In [1]: import numpy as np

In [2]: np.set_printoptions(precision=3, suppress=True, linewidth=120, floatmode="fixed")

In [3]: tidy = lambda a: np.round(a, 3) + 0

In [4]: W0 = np.array([[3, 0, 0, 0], [2, 2, 0, 0], [0, 0, 3, 0], [0, 0, 0, 1]])

In [5]: W0
Out[5]: 
array([[3, 0, 0, 0],
       [2, 2, 0, 0],
       [0, 0, 3, 0],
       [0, 0, 0, 1]])

In [6]: x0 = np.array([3, 0, -1, -2])

In [7]: target = W0 @ x0

In [8]: target
Out[8]: array([ 9,  6, -3, -2])

In [9]: tidy(np.linalg.solve(W0, target + W0[:, 3]))
Out[9]: array([ 3.000,  0.000, -1.000, -1.000])

In [10]: tidy(np.linalg.solve(W0, target))
Out[10]: array([ 3.000,  0.000, -1.000, -2.000])

In [11]: t3 = np.stack([W0, -1 * W0, W0[::-1]])

In [12]: tidy(np.linalg.det(t3))
Out[12]: array([18.000, 18.000, 18.000])

In [13]: tidy(np.linalg.norm(t3, axis=(1, 2)))
Out[13]: array([5.196, 5.196, 5.196])

In [14]: t3.sum(axis=0)
Out[14]: 
array([[0, 0, 0, 1],
       [0, 0, 3, 0],
       [2, 2, 0, 0],
       [3, 0, 0, 0]])

In [15]: (t3 @ W0.T).shape
Out[15]: (3, 4, 4)

In [16]: np.linalg.matrix_power(W0 - np.diag(np.diag(W0)), 4)
Out[16]: 
array([[0, 0, 0, 0],
       [0, 0, 0, 0],
       [0, 0, 0, 0],
       [0, 0, 0, 0]])

In [17]: np.linalg.matrix_rank(W0 - W0[0, 0] * np.eye(4))
Out[17]: np.int64(2)

In [18]: (W0 - W0.T) / 2
Out[18]: 
array([[ 0.000, -1.000,  0.000,  0.000],
       [ 1.000,  0.000,  0.000,  0.000],
       [ 0.000,  0.000,  0.000,  0.000],
       [ 0.000,  0.000,  0.000,  0.000]])

In [19]: tidy(np.linalg.det(W0))
Out[19]: np.float64(18.0)

In [20]: assert W0 == W0.T
Traceback (most recent call last):
  Cell In[20], line 1
    assert W0 == W0.T
ValueError: The truth value of an array with more than one element is ambiguous. Use a.any() or a.all()


In [21]: np.linalg.matrix_power(W0, 3)
Out[21]: 
array([[27,  0,  0,  0],
       [38,  8,  0,  0],
       [ 0,  0, 27,  0],
       [ 0,  0,  0,  1]])

In [22]: np.allclose(W0, W0.T)
Out[22]: False

In [23]: A2 = W0[0, 0] * W0[1:] - np.outer(W0[1:, 0], W0[0])

In [24]: A2
Out[24]: 
array([[0, 6, 0, 0],
       [0, 0, 9, 0],
       [0, 0, 0, 3]])

In [25]: np.flatnonzero(~A2.round(6).any(axis=1))
Out[25]: array([], dtype=int64)

In [26]: tidy(W0[:, 0] / W0[0, 0])
Out[26]: array([1.000, 0.667, 0.000, 0.000])

In [27]: A2 = np.array([[0, 3], [3, 1]])

In [28]: data = np.tril(A2)

In [29]: data
Out[29]: 
array([[0, 0],
       [3, 1]])

In [30]: data @ data
Out[30]: 
array([[0, 0],
       [3, 1]])

In [31]: np.linalg.matrix_power(data - np.diag(np.diag(data)), 2)
Out[31]: 
array([[0, 0],
       [0, 0]])

In [32]: r = np.linalg.matrix_rank(data)

In [33]: r
Out[33]: np.int64(1)

In [34]: ns = np.linalg.svd(data)[2][r:].T

In [35]: [int(np.linalg.matrix_rank(np.delete(data, i, axis=0))) for i in range(2)]
Out[35]: [1, 0]

In [36]: tidy(ns @ ns.T)
Out[36]: 
array([[ 0.100, -0.300],
       [-0.300,  0.900]])

In [37]: np.linalg.matrix_power(data, 2)
Out[37]: 
array([[0, 0],
       [3, 1]])

In [38]: tidy(np.abs(np.linalg.eigvals(data)).max())
Out[38]: np.float64(1.0)

In [39]: tidy(np.linalg.det(data))
Out[39]: np.float64(0.0)

In [40]: (data - data.T) / 2
Out[40]: 
array([[ 0.000, -1.500],
       [ 1.500,  0.000]])

In [41]: np.trace(data)
Out[41]: np.int64(1)

In [42]: data.inv()
Traceback (most recent call last):
  Cell In[42], line 1
    data.inv()
AttributeError: 'numpy.ndarray' object has no attribute 'inv'


In [43]: np.linalg.determinant(data)
Traceback (most recent call last):
  Cell In[43], line 1
    np.linalg.determinant(data)
AttributeError: module 'numpy.linalg' has no attribute 'determinant'


In [44]: tidy(np.sort(np.abs(np.linalg.eigvals(data))))
Out[44]: array([0.000, 1.000])

In [45]: assert data == data.T
Traceback (most recent call last):
  Cell In[45], line 1
    assert data == data.T
ValueError: The truth value of an array with more than one element is ambiguous. Use a.any() or a.all()


In [46]: np.linalg.cond(data) > 100
Out[46]: np.True_

In [47]: W1 = np.array([[-1, 1], [3, 1]])

In [48]: c = np.array([-2, 2])

In [49]: hid = np.maximum(data @ W1 + c, 0)

In [50]: (hid > 0).astype(int)
Out[50]: 
array([[0, 1],
       [0, 1]])

In [51]: np.linalg.matrix_rank(hid)
Out[51]: np.int64(1)

In [52]: Z = np.array([[3, 0, 2], [0, 3, 3]])

In [53]: (hid @ Z).round(6).argmax(axis=1)
Out[53]: array([1, 1])

In [54]: A = np.load("block0.npy")

In [55]: tidy(A)
Out[55]: 
array([[ 0.779,  0.473,  0.410, -0.032],
       [ 0.473, -0.014, -0.878,  0.068],
       [ 0.410, -0.878,  0.239,  0.059],
       [-0.032,  0.068,  0.059,  0.995]])

In [56]: vals, V = np.linalg.eigh(A)

In [57]: x0 = np.array([-2, -2, 1, -3])

In [58]: x0 @ A @ x0 / (x0 @ x0), tidy(vals[0]), vals[-1]
Out[58]: (np.float64(1.0), np.float64(-1.0), np.float64(1.0))

In [59]: tidy(V * np.abs(vals) @ V.T)
Out[59]: 
array([[1.000, 0.000, 0.000, 0.000],
       [0.000, 1.000, 0.000, 0.000],
       [0.000, 0.000, 1.000, 0.000],
       [0.000, 0.000, 0.000, 1.000]])

In [60]: x0 @ A @ x0
Out[60]: np.float64(18.0)

In [61]: Q = A.astype(float).copy()

In [62]: for j in range(4):
    ...:     Q[:, j] -= Q[:, :j] @ (Q[:, :j].T @ Q[:, j])
    ...:     Q[:, j] /= np.linalg.norm(Q[:, j])
    ...: 

In [63]: tidy(Q.T @ Q)
Out[63]: 
array([[1.000, 0.000, 0.000, 0.000],
       [0.000, 1.000, 0.000, 0.000],
       [0.000, 0.000, 1.000, 0.000],
       [0.000, 0.000, 0.000, 1.000]])

In [64]: tidy(Q)
Out[64]: 
array([[ 0.779,  0.473,  0.410, -0.032],
       [ 0.473, -0.014, -0.878,  0.068],
       [ 0.410, -0.878,  0.239,  0.059],
       [-0.032,  0.068,  0.059,  0.995]])

In [65]: E = np.loadtxt("arr.csv", delimiter=",")

In [66]: E
Out[66]: 
array([[-1.000,  0.000],
       [ 0.000,  2.000]])

In [67]: tidy(np.linalg.matrix_power(E, 3))
Out[67]: 
array([[-1.000,  0.000],
       [ 0.000,  8.000]])

In [68]: np.allclose(E @ E.T, E.T @ E)
Out[68]: True

In [69]: np.allclose(E, E.T)
Out[69]: True

In [70]: E @ E
Out[70]: 
array([[1.000, 0.000],
       [0.000, 4.000]])

In [71]: np.linalg.determinant(E)
Traceback (most recent call last):
  Cell In[71], line 1
    np.linalg.determinant(E)
AttributeError: module 'numpy.linalg' has no attribute 'determinant'


In [72]: (E - E.T) / 2
Out[72]: 
array([[0.000, 0.000],
       [0.000, 0.000]])

In [73]: assert E == E.T
Traceback (most recent call last):
  Cell In[73], line 1
    assert E == E.T
ValueError: The truth value of an array with more than one element is ambiguous. Use a.any() or a.all()


In [74]: E.inv()
Traceback (most recent call last):
  Cell In[74], line 1
    E.inv()
AttributeError: 'numpy.ndarray' object has no attribute 'inv'


In [75]: x0 = np.array([3, -3])

In [76]: target = E @ x0

In [77]: target
Out[77]: array([-3.000, -6.000])

In [78]: tidy(np.linalg.solve(E.T, E[0]))
Out[78]: array([1.000, 0.000])

In [79]: tidy(np.linalg.solve(E, target))
Out[79]: array([ 3.000, -3.000])

In [80]: rng = np.random.default_rng(432494)

In [81]: idx = rng.permutation(2)

In [82]: A2 = E[:, idx] * rng.choice([-1, 1], 2)

In [83]: A2
Out[83]: 
array([[ 1.000,  0.000],
       [-0.000,  2.000]])

In [84]: left, _, vt = np.linalg.svd(E.T @ A2)

In [85]: left @ vt
Out[85]: 
array([[-1.000,  0.000],
       [ 0.000,  1.000]])

In [86]: tidy(np.linalg.lstsq(E, A2)[0])
Out[86]: 
array([[-1.000,  0.000],
       [ 0.000,  1.000]])

In [87]: E @ E
Out[87]: 
array([[1.000, 0.000],
       [0.000, 4.000]])

In [88]: tidy(np.linalg.det(E))
Out[88]: np.float64(-2.0)

In [89]: J = np.load("case19.npy")

In [90]: J
Out[90]: 
array([[ 4, 12,  6,  6],
       [ 0,  8,  2,  2],
       [ 1,  9,  3,  3],
       [ 7, 15,  9,  9]])

In [91]: np.linalg.matrix_rank(J, rtol=0.1)
Out[91]: np.int64(2)

In [92]: np.linalg.cond(J) > 100
Out[92]: np.True_

In [93]: tidy(np.linalg.norm(J, 2) / np.linalg.norm(J))
Out[93]: np.float64(0.987)

In [94]: left, sigma, vt = np.linalg.svd(J)

In [95]: np.argmax(sigma[:-1] / (sigma[1:] + 1e-6)) + 1
Out[95]: np.int64(2)

In [96]: A2 = left[:, :2] @ np.diag(sigma[:2]) @ vt[:2]

In [97]: tidy(A2)
Out[97]: 
array([[ 4.000, 12.000,  6.000,  6.000],
       [ 0.000,  8.000,  2.000,  2.000],
       [ 1.000,  9.000,  3.000,  3.000],
       [ 7.000, 15.000,  9.000,  9.000]])

In [98]: tidy(np.abs(J - A2).max())
Out[98]: np.float64(0.0)

In [99]: A2 = np.array([[-2, -3], [2, 3]])

In [100]: Z = np.kron(A2, J)

In [101]: np.linalg.matrix_rank(Z)
Out[101]: np.int64(2)

In [102]: tidy(np.linalg.norm(Z, 2)), tidy(np.linalg.norm(A2, 2) * np.linalg.norm(J, 2))
Out[102]: (np.float64(145.916), np.float64(145.916))

In [103]: Z.shape
Out[103]: (8, 8)

In [104]: left, sigma, vt = np.linalg.svd(J, full_matrices=False)

In [105]: np.abs(left[:, 0]).round(6).argmax()
Out[105]: np.int64(3)

In [106]: tidy(np.abs(vt[0]))
Out[106]: array([0.264, 0.787, 0.394, 0.394])

In [107]: tidy(left.T @ left)
Out[107]: 
array([[1.000, 0.000, 0.000, 0.000],
       [0.000, 1.000, 0.000, 0.000],
       [0.000, 0.000, 1.000, 0.000],
       [0.000, 0.000, 0.000, 1.000]])

In [108]: tidy(np.cumsum(sigma ** 2) / np.sum(sigma ** 2))
Out[108]: array([0.975, 1.000, 1.000, 1.000])

In [109]: tidy(sigma)
Out[109]: array([28.616,  4.594,  0.000,  0.000])

In [110]: np.allclose(left * sigma @ vt, J)
Out[110]: True

In [111]: (sigma > 1e-8).sum()
Out[111]: np.int64(2)

In [112]: left.shape, sigma.shape, vt.shape
Out[112]: ((4, 4), (4,), (4, 4))

In [113]: tidy(vt @ vt.T)
Out[113]: 
array([[1.000, 0.000, 0.000, 0.000],
       [0.000, 1.000, 0.000, 0.000],
       [0.000, 0.000, 1.000, 0.000],
       [0.000, 0.000, 0.000, 1.000]])

In [114]: tidy(left.T @ J @ vt.T)
Out[114]: 
array([[28.616,  0.000,  0.000,  0.000],
       [ 0.000,  4.594,  0.000,  0.000],
       [ 0.000,  0.000,  0.000,  0.000],
       [ 0.000,  0.000,  0.000,  0.000]])

In [115]: X = np.loadtxt("w.csv", delimiter=",")

In [116]: X
Out[116]: 
array([[ 1.000,  1.000,  1.000,  1.000,  1.000,  1.000,  1.000,  1.000],
       [ 1.000, -1.000,  1.000, -1.000, -1.000,  1.000, -1.000,  1.000],
       [ 1.000,  1.000,  1.000,  1.000, -1.000, -1.000, -1.000, -1.000]])

In [117]: gram = X.T @ X

In [118]: np.trace(gram), (X ** 2).sum()
Out[118]: (np.float64(24.0), np.float64(24.0))

In [119]: np.diag(gram)
Out[119]: array([3.000, 3.000, 3.000, 3.000, 3.000, 3.000, 3.000, 3.000])

In [120]: (X @ X.T).shape
Out[120]: (3, 3)

In [121]: tidy(np.linalg.svd(X, compute_uv=False) ** 2)
Out[121]: array([8.000, 8.000, 8.000])
